$ python -q
>>> import numpy as np
>>> np.set_printoptions(precision=1, suppress=True, linewidth=120, legacy="1.25")
>>> def rnd(a):
...     return np.round(a, 1) + 0
... 
>>> feats = np.array([[5, 0, 9, 0, 1], [1, 1, 1, 2, 8], [8, 3, 6, 7, 4], [0, 5, 8, 9, 2]])
>>> feats[1] = feats[3]
>>> feats
array([[5, 0, 9, 0, 1],
       [0, 5, 8, 9, 2],
       [8, 3, 6, 7, 4],
       [0, 5, 8, 9, 2]])
>>> left, sig, VT = np.linalg.svd(feats)
>>> rnd(sig)
array([22.8,  9. ,  5.5,  0. ])
>>> np.argmax(sig[:-1] / (sig[1:] + 1e-6)) + 1
3
>>> other = left[:, :3] @ np.diag(sig[:3]) @ VT[:3]
>>> rnd(other)
array([[5., 0., 9., 0., 1.],
       [0., 5., 8., 9., 2.],
       [8., 3., 6., 7., 4.],
       [0., 5., 8., 9., 2.]])
>>> np.linalg.matrix_rank(other)
3
>>> rnd(np.linalg.norm(feats - other, 2)), rnd(sig[3])
(0.0, 0.0)
>>> np.linalg.matrix_rank(feats, rtol=0.05)
3
>>> rnd(np.abs(feats - other).max())
0.0
>>> A = np.load("a.npy")
>>> A
array([[0., 1., 1., 1., 1., 1., 1.],
       [1., 0., 1., 1., 1., 1., 1.],
       [1., 1., 0., 1., 1., 1., 1.],
       [1., 1., 1., 0., 1., 1., 1.],
       [1., 1., 1., 1., 0., 1., 1.],
       [1., 1., 1., 1., 1., 0., 1.],
       [1., 1., 1., 1., 1., 1., 0.]])
>>> np.trace(A)
0.0
>>> rnd(np.abs(np.linalg.eigvals(A)).max())
6.0
>>> (A + A.T) / 2
array([[0., 1., 1., 1., 1., 1., 1.],
       [1., 0., 1., 1., 1., 1., 1.],
       [1., 1., 0., 1., 1., 1., 1.],
       [1., 1., 1., 0., 1., 1., 1.],
       [1., 1., 1., 1., 0., 1., 1.],
       [1., 1., 1., 1., 1., 0., 1.],
       [1., 1., 1., 1., 1., 1., 0.]])
>>> vals, vecs = np.linalg.eigh(A)
>>> x0 = np.array([1, -3, -1, 0, 1, 1, -2])
>>> x0 @ A @ x0
-8.0
>>> rnd(vecs * np.maximum(vals, 0) @ vecs.T)
array([[0.9, 0.9, 0.9, 0.9, 0.9, 0.9, 0.9],
       [0.9, 0.9, 0.9, 0.9, 0.9, 0.9, 0.9],
       [0.9, 0.9, 0.9, 0.9, 0.9, 0.9, 0.9],
       [0.9, 0.9, 0.9, 0.9, 0.9, 0.9, 0.9],
       [0.9, 0.9, 0.9, 0.9, 0.9, 0.9, 0.9],
       [0.9, 0.9, 0.9, 0.9, 0.9, 0.9, 0.9],
       [0.9, 0.9, 0.9, 0.9, 0.9, 0.9, 0.9]])
>>> rnd(x0 @ A @ x0 / (x0 @ x0)), rnd(vals[0]), rnd(vals[-1])
(-0.5, -1.0, 6.0)
>>> rnd(vecs * np.abs(vals) @ vecs.T)
array([[1.7, 0.7, 0.7, 0.7, 0.7, 0.7, 0.7],
       [0.7, 1.7, 0.7, 0.7, 0.7, 0.7, 0.7],
       [0.7, 0.7, 1.7, 0.7, 0.7, 0.7, 0.7],
       [0.7, 0.7, 0.7, 1.7, 0.7, 0.7, 0.7],
       [0.7, 0.7, 0.7, 0.7, 1.7, 0.7, 0.7],
       [0.7, 0.7, 0.7, 0.7, 0.7, 1.7, 0.7],
       [0.7, 0.7, 0.7, 0.7, 0.7, 0.7, 1.7]])
>>> A @ A
array([[6., 5., 5., 5., 5., 5., 5.],
       [5., 6., 5., 5., 5., 5., 5.],
       [5., 5., 6., 5., 5., 5., 5.],
       [5., 5., 5., 6., 5., 5., 5.],
       [5., 5., 5., 5., 6., 5., 5.],
       [5., 5., 5., 5., 5., 6., 5.],
       [5., 5., 5., 5., 5., 5., 6.]])
>>> np.argwhere(np.triu(A))
array([[0, 1],
       [0, 2],
       [0, 3],
       [0, 4],
       [0, 5],
       [0, 6],
       [1, 2],
       [1, 3],
       [1, 4],
       [1, 5],
       [1, 6],
       [2, 3],
       [2, 4],
       [2, 5],
       [2, 6],
       [3, 4],
       [3, 5],
       [3, 6],
       [4, 5],
       [4, 6],
       [5, 6]])
>>> L = np.diag(A.sum(axis=1)) - A
>>> np.linalg.matrix_rank(L)
6
>>> C2 = A.T @ A
>>> np.linalg.matrix_rank(C2)
7
>>> np.diag(C2)
array([6., 6., 6., 6., 6., 6., 6.])
>>> np.allclose(C2, C2.T)
True
>>> J = np.loadtxt("data.csv", delimiter=",")
>>> J
array([[ 6.,  5.,  0.,  9.,  7.,  0.],
       [ 9.,  5., -2.,  6.,  5.,  2.],
       [ 7.,  0., -8.,  6.,  1.,  8.],
       [ 1.,  0., -5.,  6.,  7.,  5.],
       [ 1.,  0., -5.,  8.,  8.,  5.],
       [ 7.,  9., -7.,  6.,  7.,  7.],
       [ 2.,  8., -1.,  0.,  5.,  1.],
       [ 0.,  4., -8.,  7.,  3.,  8.],
       [ 9.,  2., -3.,  8.,  5.,  3.]])
>>> # rows and columns are dependent
>>> np.argsort(-np.linalg.norm(J, axis=0).round(6), kind="stable")[:3]
array([3, 0, 4])
>>> np.linalg.matrix_rank(J, rtol=0.1)
5
>>> np.linalg.cond(J) > 100
True
>>> T = np.stack([J, 5 * J, J[::-1]])
>>> rnd(np.linalg.norm(T, axis=(1, 2)))
array([ 41.2, 206. ,  41.2])
>>> np.linalg.matrix_rank(T)
array([5, 5, 5])
>>> T.shape
(3, 9, 6)
>>> np.linalg.matrix_rank(T.reshape(3, -1))
2
>>> u, r1 = J[8], J[3]
>>> u @ r1
122.0
>>> u @ u
192.0
>>> pr = (u @ r1) / (u @ u) * u
>>> np.outer(u, r1)
array([[  9.,   0., -45.,  54.,  63.,  45.],
       [  2.,   0., -10.,  12.,  14.,  10.],
       [ -3.,  -0.,  15., -18., -21., -15.],
       [  8.,   0., -40.,  48.,  56.,  40.],
       [  5.,   0., -25.,  30.,  35.,  25.],
       [  3.,   0., -15.,  18.,  21.,  15.]])
>>> rnd(np.linalg.norm(u + r1) ** 2 + np.linalg.norm(u - r1) ** 2)
656.0
>>> left, sig, VT = np.linalg.svd(J)
>>> vecs = VT[:(sig > 1e-8).sum()]
>>> rng = np.random.default_rng(633804)
>>> x0 = J[6] + -2 * J[8] + rng.integers(2) * np.eye(6)[3]
>>> x0
array([-16.,   4.,   5., -15.,  -5.,  -5.])
>>> rnd(vecs.T @ vecs)
array([[ 1. ,  0. ,  0. ,  0. ,  0. ,  0. ],
       [ 0. ,  1. ,  0. ,  0. ,  0. ,  0. ],
       [ 0. ,  0. ,  0.5,  0. ,  0. , -0.5],
       [ 0. ,  0. ,  0. ,  1. ,  0. ,  0. ],
       [ 0. ,  0. ,  0. ,  0. ,  1. ,  0. ],
       [ 0. ,  0. , -0.5,  0. ,  0. ,  0.5]])
>>> mat = 0.2 ** np.abs(np.subtract.outer(np.arange(8), np.arange(8)))
>>> rnd(mat)
array([[1. , 0.2, 0. , 0. , 0. , 0. , 0. , 0. ],
       [0.2, 1. , 0.2, 0. , 0. , 0. , 0. , 0. ],
       [0. , 0.2, 1. , 0.2, 0. , 0. , 0. , 0. ],
       [0. , 0. , 0.2, 1. , 0.2, 0. , 0. , 0. ],
       [0. , 0. , 0. , 0.2, 1. , 0.2, 0. , 0. ],
       [0. , 0. , 0. , 0. , 0.2, 1. , 0.2, 0. ],
       [0. , 0. , 0. , 0. , 0. , 0.2, 1. , 0.2],
       [0. , 0. , 0. , 0. , 0. , 0. , 0.2, 1. ]])
>>> other = np.linalg.inv(mat)
>>> rnd(other)
array([[ 1. , -0.2,  0. ,  0. ,  0. ,  0. ,  0. ,  0. ],
       [-0.2,  1.1, -0.2,  0. ,  0. ,  0. ,  0. ,  0. ],
       [ 0. , -0.2,  1.1, -0.2,  0. ,  0. ,  0. ,  0. ],
       [ 0. ,  0. , -0.2,  1.1, -0.2,  0. ,  0. ,  0. ],
       [ 0. ,  0. ,  0. , -0.2,  1.1, -0.2,  0. ,  0. ],
       [ 0. ,  0. ,  0. ,  0. , -0.2,  1.1, -0.2,  0. ],
       [ 0. ,  0. ,  0. ,  0. ,  0. , -0.2,  1.1, -0.2],
       [ 0. ,  0. ,  0. ,  0. ,  0. ,  0. , -0.2,  1. ]])
>>> rnd(np.linalg.cond(mat))
2.1
>>> np.allclose(other, mat.T)
False
>>> X = np.array([[-1, -3, 0, 0, 0, 0],
...     [1, 3, 0, 0, 0, 0],
...     [-3, 2, 0, 0, 0, 0],
...     [0, 0, -1, -3, 0, 0],
...     [0, 0, 1, 3, 0, 0],
...     [0, 0, -3, 2, 0, 0],
...     [0, 0, 0, 0, -1, -3],
...     [0, 0, 0, 0, 1, 3],
...     [0, 0, 0, 0, -3, 2]])
>>> C2 = X.T @ X
>>> np.allclose(C2, C2.T)
True
>>> np.diag(C2)
array([11, 22, 11, 22, 11, 22])
>>> C2
array([[11,  0,  0,  0,  0,  0],
       [ 0, 22,  0,  0,  0,  0],
       [ 0,  0, 11,  0,  0,  0],
       [ 0,  0,  0, 22,  0,  0],
       [ 0,  0,  0,  0, 11,  0],
       [ 0,  0,  0,  0,  0, 22]])
>>> np.trace(C2), (X ** 2).sum()
(99, 99)
>>> x0 = np.array([5, 2, 3, 5, 5, 2])
>>> target = X @ x0
>>> rnd(np.linalg.pinv(X) @ X)
array([[1., 0., 0., 0., 0., 0.],
       [0., 1., 0., 0., 0., 0.],
       [0., 0., 1., 0., 0., 0.],
       [0., 0., 0., 1., 0., 0.],
       [0., 0., 0., 0., 1., 0.],
       [0., 0., 0., 0., 0., 1.]])
>>> target = target + 0.1 * rng.normal(size=9)
>>> rnd(target)
array([-11. ,  10.8, -11. , -18.1,  18. ,   0.9, -11.2,  11. , -11. ])
>>> b, *_ = np.linalg.lstsq(X, target)
>>> [round(float(np.linalg.norm(np.linalg.solve(X.T @ X + lam * np.eye(6), X.T @ target))), 2) for lam in (0, 1, 10, 100)]
[9.61, 8.95, 5.65, 1.29]
>>> b.round()
array([5., 2., 3., 5., 5., 2.])
>>> rnd(np.linalg.svd(X, compute_uv=False))
array([4.7, 4.7, 4.7, 3.3, 3.3, 3.3])
>>> np.diff(X, axis=0)
array([[ 2,  6,  0,  0,  0,  0],
       [-4, -1,  0,  0,  0,  0],
       [ 3, -2, -1, -3,  0,  0],
       [ 0,  0,  2,  6,  0,  0],
       [ 0,  0, -4, -1,  0,  0],
       [ 0,  0,  3, -2, -1, -3],
       [ 0,  0,  0,  0,  2,  6],
       [ 0,  0,  0,  0, -4, -1]])
>>> X.shape
(9, 6)
>>> X.sum(axis=0)
array([-3,  2, -3,  2, -3,  2])
>>> other = np.c_[X[:, :1] @ np.array([[-5]]), np.array([-1, 1, 1, -1, 2, -2, 1, 1, 1])]
>>> other
array([[ 5, -1],
       [-5,  1],
       [15,  1],
       [ 0, -1],
       [ 0,  2],
       [ 0, -2],
       [ 0,  1],
       [ 0,  1],
       [ 0,  1]])
>>> rnd(np.linalg.lstsq(X, other[:, 0])[0])
array([-5.,  0.,  0.,  0.,  0.,  0.])
>>> rnd(np.linalg.norm(other - X @ np.linalg.lstsq(X, other)[0], axis=0))
array([0. , 1.6])
